$ python -q
>>> import numpy as np
>>> import numpy.linalg as la
>>> np.set_printoptions(precision=2, suppress=True, linewidth=200, legacy="1.25")
>>> data = np.load("out14.npy")
>>> data
array([[-0.4 , -1.1 ,  2.3 ],
       [ 1.7 ,  1.9 , -0.7 ],
       [ 1.76,  1.83, -0.73]])
>>> rng = np.random.default_rng(74204)
>>> labels = rng.permutation(3)
>>> Y = data[:, labels] * rng.choice([-1, 1], 3)
>>> Y
array([[-1.1 , -2.3 ,  0.4 ],
       [ 1.9 ,  0.7 , -1.7 ],
       [ 1.83,  0.73, -1.76]])
>>> U, _, Vh = la.svd(data.T @ Y)
>>> np.round(U @ Vh, 2) + 0
array([[ 0.,  0., -1.],
       [ 1.,  0.,  0.],
       [ 0., -1.,  0.]])
>>> la.cond(Y) > 100
False
>>> np.argsort(-la.norm(Y, axis=0).round(6), kind="stable")[:3]
array([0, 1, 2])
>>> la.matrix_rank(Y, rtol=0.1)
2
>>> round(np.log10(la.cond(Y)))
2
>>> np.abs(la.svd(Y)[2][-1])
array([0.71, 0.22, 0.67])
>>> [round(float(x), 2) for x in la.svd(Y, compute_uv=False)[:3]]
[4.18, 1.76, 0.07]
>>> K = np.load("layer8.npy")
>>> K
array([[-1.,  0.,  0.],
       [ 0., -1., -2.],
       [ 0., -2., -1.]])
>>> vals, vecs = la.eigh(K)
>>> x0 = np.array([1, 3, -2])
>>> vecs * np.maximum(vals, 0) @ vecs.T
array([[ 0. ,  0. ,  0. ],
       [ 0. ,  0.5, -0.5],
       [ 0. , -0.5,  0.5]])
>>> vals, vecs = la.eig(K)
>>> round(float(np.prod(vals)), 2)
3.0
>>> np.sort(la.eigvals(la.inv(K)))
array([-1.  , -0.33,  1.  ])
>>> np.round(K @ vecs[:, 0] - vals[0] * vecs[:, 0], 2) + 0
array([0., 0., 0.])
>>> np.sort(la.eigvals(K @ K))
array([1., 1., 9.])
>>> np.sort(la.eigvals(K.T))
array([-3., -1.,  1.])
